$ python -q
>>> import numpy as np
>>> np.set_printoptions(suppress=True, linewidth=100)
>>> E = np.load("sample15.npy")
>>> print(E)
[[3 3 3 1 1 3 0 1]
 [2 0 1 0 2 0 1 1]
 [2 3 0 1 2 2 2 1]
 [3 0 1 3 1 1 2 1]
 [2 3 1 2 3 2 0 2]
 [2 0 1 0 2 0 1 1]
 [3 3 3 3 2 1 3 3]
 [3 3 3 1 2 0 0 3]
 [3 2 3 1 2 0 3 0]
 [1 1 0 1 1 3 3 0]
 [1 3 2 0 1 0 0 2]
 [2 3 1 1 2 3 3 0]
 [3 0 1 3 2 1 2 2]]
>>> out = np.c_[E[:, :5] @ np.array([[1, 3, 8, 9, 6],
...     [2, 9, 5, 6, 9],
...     [5, 0, 9, 1, 1],
...     [7, 0, 6, 7, 2],
...     [9, 8, 6, 6, 7]]), np.array([4, 5, -2, -3, 3, 0, -2, -3, -1, -4, -3, 1, -5])]
>>> print(out)
[[40 44 78 61 57  4]
 [25 22 37 31 27  5]
 [33 49 49 55 55 -2]
 [38 17 57 55 32 -3]
 [54 57 70 69 65  3]
 [25 22 37 31 27  0]
 [63 52 96 81 68 -2]
 [49 52 84 67 64 -3]
 [47 43 79 61 55 -1]
 [19 20 25 28 24 -4]
 [26 38 47 35 42 -3]
 [38 49 58 56 56  1]
 [47 25 63 61 39 -5]]
>>> print(np.round(np.linalg.norm(out - E @ np.linalg.lstsq(E, out)[0], axis=0), 3) + 0)
[0.    0.    0.    0.    0.    7.025]
>>> print(np.round(np.linalg.lstsq(E, out[:, 0])[0], 3) + 0)
[1. 2. 5. 7. 9. 0. 0. 0.]
>>> print(np.linalg.matrix_rank(out))
6
>>> lab = out[:, 1] > np.median(out[:, 1])
>>> u = out[lab].mean(axis=0) - out[~lab].mean(axis=0)
>>> print(((out - out.mean(axis=0)) @ u > 0).astype(int))
[1 0 1 0 1 0 1 1 1 0 0 1 0]
>>> print(u.round(3))
[13.738 23.786 23.214 21.69  25.69   1.738]
>>> cov = E.T @ E
>>> print(cov)
[[76 55 52 45 54 35 47 42]
 [55 68 45 30 44 36 33 36]
 [52 45 46 27 35 19 27 32]
 [45 30 27 37 31 24 32 27]
 [54 44 35 31 45 27 35 32]
 [35 36 19 24 27 38 29 15]
 [47 33 27 32 35 29 50 19]
 [42 36 32 27 32 15 19 35]]
>>> print(np.round(np.linalg.eigvalsh(cov)[::-1], 3))
[301.999  35.032  26.389  13.213   8.303   7.032   2.072   0.961]
